% python3 -q
>>> import numpy as np
>>> import numpy.linalg as la
>>> np.set_printoptions(precision=2, suppress=True, linewidth=160)
>>> J = np.load("mat.npy")
>>> J
array([[0, 2, 0, 0, 0, 0],
       [1, 1, 0, 0, 0, 0],
       [2, 1, 0, 0, 0, 0],
       [0, 0, 0, 2, 0, 0],
       [0, 0, 1, 1, 0, 0],
       [0, 0, 2, 1, 0, 0],
       [0, 0, 0, 0, 0, 2],
       [0, 0, 0, 0, 1, 1],
       [0, 0, 0, 0, 2, 1]])
>>> P = J @ la.solve(J.T @ J, J.T)
>>> np.round(np.trace(P), 2)
np.float64(6.0)
>>> la.matrix_rank(np.eye(9) - P)
np.int64(3)
>>> P @ J[:, 1]
array([2., 1., 1., 0., 0., 0., 0., 0., 0.])
>>> O, vecs = la.qr(J[:, :4])[0], la.qr(J[:, 4:])[0]
>>> sv = la.svd(O.T @ vecs, compute_uv=False)
>>> (sv > 0.9).sum()
np.int64(0)
>>> sv.round(2) + 0
array([0., 0.])
>>> A = np.load("layer4.npy")
>>> A
array([[2, 2, 5],
       [2, 2, 4],
       [5, 4, 4]])
>>> x0 = np.array([4, 3, 0, 4, 0, 0])
>>> target = J @ x0
>>> coef, lr = np.zeros(6), 1 / la.norm(J, 2) ** 2
>>> for i in range(250):
...     coef -= lr * J.T @ (J @ coef - target)
...     if i % 50 == 0: print(i, round(la.norm(J @ coef - target), 2))
... 
0 3.14
50 0.0
100 0.0
150 0.0
200 0.0
>>> coef.round(2) + 0
array([4., 3., 0., 4., 0., 0.])
>>> round(float(la.cond(J)), 2)
1.86
>>> w, vecs = la.eig(A)
>>> np.sort(la.eigvals(la.inv(A)))
array([-0.41,  0.1 , 12.81])
>>> np.sort(la.eigvals(A @ A))
array([  0.01,   6.08, 107.91])
>>> w
array([10.39, -2.47,  0.08])
>>> M2 = A[0, 0] * A[1:] - np.outer(A[1:, 0], A[0])
>>> M2
array([[  0,   0,  -2],
       [  0,  -2, -17]])
>>> np.flatnonzero(~M2.round(6).any(axis=1))
array([], dtype=int64)
>>> A[:, 0] / A[0, 0]
array([1. , 1. , 2.5])
>>> la.matrix_rank(M2), la.matrix_rank(A)
(np.int64(2), np.int64(3))
>>> np.round(la.norm(M2, 2) / la.norm(M2), 2)
np.float64(1.0)
>>> [round(float(x), 2) for x in la.svd(M2, compute_uv=False)[:3]]
[17.23, 0.23]
>>> la.matrix_rank(M2, rtol=0.1)
np.int64(1)
>>> W = np.array([[2, -3, 1, 1, 2, -1], [0, 3, -1, -3, -1, -2], [2, 1, 2, -2, 2, -3]])
>>> coef = np.array([3, 1, 1, 3, 2, 3])
>>> act = np.maximum(A @ W + coef, 0)
>>> (act > 0).astype(int)
array([[1, 1, 1, 0, 1, 0],
       [1, 1, 1, 0, 1, 0],
       [1, 1, 1, 0, 1, 0]])
>>> la.matrix_rank(act)
np.int64(3)
>>> (act > 0).mean(axis=0)
array([1., 1., 1., 0., 1., 0.])
>>> W2 = np.array([[5, -4], [-5, 9], [4, 4], [-3, -2], [-6, -6], [8, 7]])
>>> (act @ W2).round(6).argmax(axis=1)
array([0, 0, 0])
>>> mat = np.load("m.npy")
>>> mat
array([[ 2, -1,  2, -1],
       [ 1, -2, -2, -1],
       [-2,  2,  1, -2],
       [-1, -2,  0,  0]])
>>> M2 = np.array([[-8, -1], [-3, -2], [0, -8], [5, -8]])
>>> np.einsum("ij,ij->i", mat, mat)
array([10, 10, 13,  5])
>>> M2.T @ mat.T
array([[-18,  -7,   0,  14],
       [ -8,  27,   6,   5]])
>>> np.einsum("ik,kj->ij", mat, M2)
array([[-18,  -8],
       [ -7,  27],
       [  0,   6],
       [ 14,   5]])
>>> mat @ M2
array([[-18,  -8],
       [ -7,  27],
       [  0,   6],
       [ 14,   5]])
>>> G = mat.T @ mat
>>> la.svd(mat, compute_uv=False) ** 2
array([19.05,  9.64,  5.84,  3.47])
>>> np.trace(G), (mat ** 2).sum()
(np.int64(38), np.int64(38))
>>> np.diag(G)
array([10, 13,  9,  6])
